>>> import numpy as np
>>> import numpy.linalg as la
>>> np.set_printoptions(precision=4, suppress=True, linewidth=160, floatmode="fixed")
>>> E = np.loadtxt("layer2.csv", delimiter=",")
>>> E
array([[ 3.1317,  1.6829,  1.2368,  2.1021, -1.1002,  7.2915,  5.1997],
       [-0.0249, -4.9568,  2.7873,  1.8024,  4.1490, -3.5570, -5.8776],
       [-0.4017,  4.7760, -2.9373,  1.0079,  2.9693, -7.4629,  1.6952],
       [ 5.8186, -1.6880, -3.6333, -3.2750,  2.4755, -1.5388, -5.5563],
       [ 1.8660,  1.5814, -3.5303,  3.4407, -6.6943,  0.6413, -4.9488],
       [-3.8916,  0.2048, -3.9064, -2.5176,  4.7091, -2.9531,  5.6850],
       [-2.0405, -4.5552,  0.1659, -1.0803, -0.1884, -8.1822,  2.6283],
       [-0.8433,  4.7648, -3.1577,  4.0658,  2.1987, -6.6180,  1.2049],
       [ 0.1943,  5.5279,  1.6555,  6.2370, -3.4817, -1.4654,  3.6734],
       [ 0.8755,  2.8242,  2.8888,  3.4844, -1.9025, -7.0076,  4.2480],
       [ 2.3708,  0.5288, -1.1129, -8.8565, -0.0070, -3.3241, -1.8366],
       [-1.2316,  1.6604,  5.2811, -2.3275,  6.6816,  3.4711, -2.3930],
       [ 0.2512,  3.9745, -0.8190,  0.1767, -8.9996,  0.4756,  1.4896],
       [ 1.0703, -0.7528,  3.6697,  4.5955,  7.7142, -1.4442,  1.4516],
       [-6.3959,  3.7103,  3.1588, -2.5660, -1.6248,  4.6628,  2.0934],
       [ 3.0307,  2.3609,  6.0751,  2.9436,  2.9865, -3.8486,  3.9923],
       [-0.7775, -1.8955,  6.2738, -4.4219, -1.5750, -5.8101,  0.8068],
       [ 6.0745, -1.4984,  6.1351,  0.0632, -1.8472,  0.2946,  4.4399],
       [ 4.8316, -1.9899,  0.3389,  0.9013,  2.9517,  6.4293,  4.6605],
       [-2.6845,  3.0551,  1.3955,  3.6976,  3.3353, -6.9248,  2.9604],
       [-1.8940,  1.9277, -7.9677, -1.1345,  4.4134,  0.7210,  2.8154],
       [ 2.3380, -3.8017,  2.9329,  3.7438,  0.1220, -3.8370, -6.5365],
       [ 2.4028, -0.6300, -6.7476,  5.2783,  3.0683,  0.9326, -3.1865],
       [ 5.5926,  6.1565, -1.3513,  1.9110,  3.7083, -1.8721, -2.8436],
       [-0.6693,  7.2767, -4.4643, -1.1845,  2.5212, -4.2961,  0.6757],
       [ 0.8381,  3.6504, -2.2935,  0.7835, -4.8188, -1.6378,  7.3617],
       [ 3.1056, -3.8993, -0.4046,  5.0880, -0.1390,  2.9145,  6.3707],
       [-2.2695,  0.1870,  0.3868,  4.0056,  3.0993,  2.1141,  8.0340],
       [-0.2474,  2.5640,  1.8862, -9.2838,  0.7271, -1.3759,  1.0939]])
>>> other = E / np.sqrt((E ** 2).mean(axis=1, keepdims=True))
>>> la.norm(other, axis=1)
array([2.6458, 2.6458, 2.6458, 2.6458, 2.6458, 2.6458, 2.6458, 2.6458, 2.6458, 2.6458, 2.6458, 2.6458, 2.6458, 2.6458, 2.6458, 2.6458, 2.6458, 2.6458, 2.6458,
       2.6458, 2.6458, 2.6458, 2.6458, 2.6458, 2.6458, 2.6458, 2.6458, 2.6458, 2.6458])
>>> la.matrix_rank(other) == la.matrix_rank(E)
np.True_
